$ python -q
>>> import numpy as np
>>> import numpy.linalg as la
>>> np.set_printoptions(precision=2, suppress=True, linewidth=100)
>>> J = np.load("sample9.npy")
>>> J
array([[0, 9, 6, 6, 0, 6],
       [0, 0, 0, 0, 0, 0],
       [0, 0, 0, 0, 0, 0],
       [0, 0, 0, 0, 0, 0],
       [0, 6, 4, 4, 0, 4],
       [0, 0, 0, 0, 0, 0]])
>>> # column 3 repeats column 2
>>> B = np.array([[5, 1, 3],
...     [-4, 2, 2],
...     [3, 1, 1],
...     [-3, -2, 5],
...     [4, -4, 4],
...     [1, -3, -2]])
>>> la.matrix_rank(J @ B)
np.int64(1)
>>> la.matrix_rank(np.vstack([J, B.T]))
np.int64(4)
>>> B.T @ J.T
array([[-30,   0,   0,   0, -20,   0],
       [ -6,   0,   0,   0,  -4,   0],
       [ 42,   0,   0,   0,  28,   0]])
>>> np.vstack([J, B.T]).shape
(9, 6)
>>> x = np.array([3, 0, -1, 2, 2, 3])
>>> J @ x
array([24,  0,  0,  0, 16,  0])
>>> la.norm(J @ x) <= la.norm(J, 2) * la.norm(x) + 1e-9
np.True_
>>> J @ np.ones(6)
array([27.,  0.,  0.,  0., 18.,  0.])
>>> np.einsum("ij,j->i", J, x)
array([24,  0,  0,  0, 16,  0])
>>> np.trace(J)
np.int64(0)
>>> (J - J.T) / 2
array([[ 0. ,  4.5,  3. ,  3. ,  0. ,  3. ],
       [-4.5,  0. ,  0. ,  0. , -3. ,  0. ],
       [-3. ,  0. ,  0. ,  0. , -2. ,  0. ],
       [-3. ,  0. ,  0. ,  0. , -2. ,  0. ],
       [ 0. ,  3. ,  2. ,  2. ,  0. ,  2. ],
       [-3. ,  0. ,  0. ,  0. , -2. ,  0. ]])
>>> np.round(np.abs(la.eigvals(J)).max(), 2)
np.float64(0.0)
>>> (J + J.T) / 2
array([[0. , 4.5, 3. , 3. , 0. , 3. ],
       [4.5, 0. , 0. , 0. , 3. , 0. ],
       [3. , 0. , 0. , 0. , 2. , 0. ],
       [3. , 0. , 0. , 0. , 2. , 0. ],
       [0. , 3. , 2. , 2. , 0. , 2. ],
       [3. , 0. , 0. , 0. , 2. , 0. ]])
>>> Uu, s, VT = la.svd(J, full_matrices=False)
>>> np.abs(VT[0])
array([0.  , 0.65, 0.44, 0.44, 0.  , 0.44])
>>> s.round(2) + 0
array([16.52,  0.  ,  0.  ,  0.  ,  0.  ,  0.  ])
>>> np.round(VT @ VT.T, 2) + 0
array([[1., 0., 0., 0., 0., 0.],
       [0., 1., 0., 0., 0., 0.],
       [0., 0., 1., 0., 0., 0.],
       [0., 0., 0., 1., 0., 0.],
       [0., 0., 0., 0., 1., 0.],
       [0., 0., 0., 0., 0., 1.]])
>>> round(float(np.sqrt((s ** 2).sum())), 2), round(float(la.norm(J)), 2)
(16.52, 16.52)
>>> np.round(Uu.T @ Uu, 2) + 0
array([[1., 0., 0., 0., 0., 0.],
       [0., 1., 0., 0., 0., 0.],
       [0., 0., 1., 0., 0., 0.],
       [0., 0., 0., 1., 0., 0.],
       [0., 0., 0., 0., 1., 0.],
       [0., 0., 0., 0., 0., 1.]])
>>> (s > 1e-8).sum()
np.int64(1)
>>> Uu, s, VT = la.svd(J)
>>> np.argmax(s[:-1] / (s[1:] + 1e-6)) + 1
np.int64(1)
>>> B = Uu[:, :1] @ np.diag(s[:1]) @ VT[:1]
>>> np.round(np.abs(J - B).max(), 2)
np.float64(0.0)
>>> la.matrix_rank(B)
np.int64(1)
>>> M = np.array([[1.05, 2.0, 1.0, 0.0],
...     [-1.0, 0.05, -2.0, -2.0],
...     [0.0, 0.0, 2.05, 2.0],
...     [1.0, 2.0, 1.0, 0.05]])
>>> M
array([[ 1.05,  2.  ,  1.  ,  0.  ],
       [-1.  ,  0.05, -2.  , -2.  ],
       [ 0.  ,  0.  ,  2.05,  2.  ],
       [ 1.  ,  2.  ,  1.  ,  0.05]])
>>> G = M.T @ M
>>> (M @ M.T).shape
(4, 4)
>>> G
array([[ 3.1 ,  4.05,  4.05,  2.05],
       [ 4.05,  8.  ,  3.9 ,  0.  ],
       [ 4.05,  3.9 , 10.2 ,  8.15],
       [ 2.05,  0.  ,  8.15,  8.  ]])
>>> np.round(la.eigvalsh(G)[::-1], 2) + 0
array([20.01,  8.86,  0.44,  0.  ])
>>> round(float(np.trace(G)), 2), np.round((M ** 2).sum(), 2)
(29.31, np.float64(29.31))
>>> np.diag(G)
array([ 3.1,  8. , 10.2,  8. ])
>>> np.round(la.svd(M, compute_uv=False) ** 2, 2) + 0
array([20.01,  8.86,  0.44,  0.  ])
